% ipython --no-banner

In [1]: import numpy as np

In [2]: np.set_printoptions(suppress=True, linewidth=120)

In [3]: def tidy(a):
   ...:     return np.round(a, 2) + 0
   ...: 

In [4]: X = np.array([[0, -1, 3, 1, 3, 2, 2],
   ...:     [3, 1, 2, 2, 3, 1, -2],
   ...:     [1, 3, 0, 3, 2, 3, 2],
   ...:     [3, -3, -3, -2, -3, -2, -2],
   ...:     [-2, 3, 1, 1, -3, 1, 0],
   ...:     [-2, -1, -2, -2, 1, 3, 0],
   ...:     [1, -3, 1, -1, 0, -1, 1],
   ...:     [1, 3, 1, -2, 2, -2, -1],
   ...:     [3, 3, -3, -3, -2, 1, 0],
   ...:     [1, 1, -3, 3, 3, 0, 0]])

In [5]: X[:, 4] = -2 * X[:, 0]

In [6]: X
Out[6]: 
array([[ 0, -1,  3,  1,  0,  2,  2],
       [ 3,  1,  2,  2, -6,  1, -2],
       [ 1,  3,  0,  3, -2,  3,  2],
       [ 3, -3, -3, -2, -6, -2, -2],
       [-2,  3,  1,  1,  4,  1,  0],
       [-2, -1, -2, -2,  4,  3,  0],
       [ 1, -3,  1, -1, -2, -1,  1],
       [ 1,  3,  1, -2, -2, -2, -1],
       [ 3,  3, -3, -3, -6,  1,  0],
       [ 1,  1, -3,  3, -2,  0,  0]])

In [7]: # rows and columns are dependent

In [8]: np.unique(X.round(6), axis=0).shape
Out[8]: (10, 7)

In [9]: np.abs(np.diag(np.linalg.qr(X)[1])) > 1e-9
Out[9]: array([ True,  True,  True,  True, False,  True,  True])

In [10]: F = np.load("m.npy")

In [11]: F
Out[11]: 
array([[ -3.17,   2.69,  -0.43,  -3.86,  -0.91,  -3.93],
       [ -0.64,   1.76,   4.89,  -2.83,   2.72,   4.02],
       [  3.1 ,   8.05,  -1.94,   4.16,   4.32,   7.11],
       [  9.24,   0.28,   0.65,   1.56,  -0.85,  -1.78],
       [  2.26,  -1.35,   7.71,   5.01,   1.25,   1.53],
       [  0.64,  -5.3 ,  -3.36,  -2.64,  -0.75,  -0.72],
       [ -5.78,  -1.22,   4.49,  -1.54,   4.3 ,  -3.65],
       [ -4.38,  -1.28,   5.59,  -0.93,  -4.89, -11.98],
       [  0.25,  -2.34,  10.15,  -3.3 ,  -0.73,  -4.23],
       [ -2.48,   3.78,   1.58,  -9.15,   0.96,   7.67],
       [ -0.18,  -7.52,   2.28,  -0.02,  -0.22,   2.6 ],
       [ -3.32,  -2.97,  -2.89,   1.89,  -5.28,  -0.08],
       [  5.33,  -2.61,  -0.27,   5.19,   0.59,  -1.41],
       [ -4.94,  -4.36,   4.44,  -1.28,   2.09,  -4.75],
       [  2.85,  -2.16,  -7.77,  -1.73,  -0.04,  -2.85],
       [ -4.06,   1.37,  -0.36,  -2.37,   2.17,   1.53],
       [  1.21,   0.56,  -1.42,   1.69,  -2.33,  -2.04],
       [-12.01,   2.26,  -1.41,  -0.12,  -1.75,  -9.17],
       [  3.4 ,   1.39,  -2.6 ,   6.22,   0.06,  -1.26],
       [  0.64,  -2.05,   8.86,  -0.31,   2.01,   1.16],
       [  2.2 ,  -0.19,   0.37,  -5.12,  -0.18,   5.91],
       [ -1.1 ,  -2.53,  -3.44,  -3.61,  -4.18,  -9.54],
       [ -6.43,   2.76,   1.37,  -4.26,   3.72,   6.43],
       [  8.71,  -8.86,   0.74,  -1.9 ,  -0.53,   3.78],
       [ -1.82,  -0.21,   4.03,   3.56,  -1.73,  -9.02],
       [ -2.19,   0.66,   5.29,   0.33,  -2.15,   7.53],
       [  0.02,  -2.27,   2.67,  -3.27,  -0.06,   0.09],
       [  2.39,  -0.31,   3.29,   0.49,  -8.72,  -1.44],
       [ -1.23,   2.07,  -1.85,   4.43,   0.46,  -7.55],
       [ -2.65,   3.41,  -1.51,   5.06,   1.69,  -1.23],
       [  7.87,   0.33,  -0.68,   5.49,   1.48,   3.65],
       [  1.15,  -0.63,   3.88,  -4.3 ,  -4.09,   0.57],
       [ -9.35,   0.22,  -4.16,   0.76,   0.9 ,  -7.5 ],
       [ -2.77,  -0.34,   3.31,   0.28,   7.03,  -4.94]])

In [12]: cen = (F - F.mean(axis=0)) / F.std(axis=0)

In [13]: print(np.argwhere(np.abs(cen) > 2))
[[ 2  1]
 [ 3  0]
 [ 7  5]
 [ 8  2]
 [ 9  3]
 [10  1]
 [14  2]
 [17  0]
 [23  0]
 [23  1]
 [27  4]
 [33  4]]

In [14]: tidy(cen.std(axis=0))
Out[14]: array([1., 1., 1., 1., 1., 1.])

In [15]: beta = np.linalg.lstsq(np.delete(cen, 3, axis=1), cen[:, 3])[0]

In [16]: np.abs(beta).argmax()
Out[16]: np.int64(0)

In [17]: tidy(1 - np.var(cen[:, 3] - np.delete(cen, 3, axis=1) @ beta))
Out[17]: np.float64(0.26)

In [18]: print(tidy(beta))
[ 0.5   0.26 -0.07  0.16 -0.43]
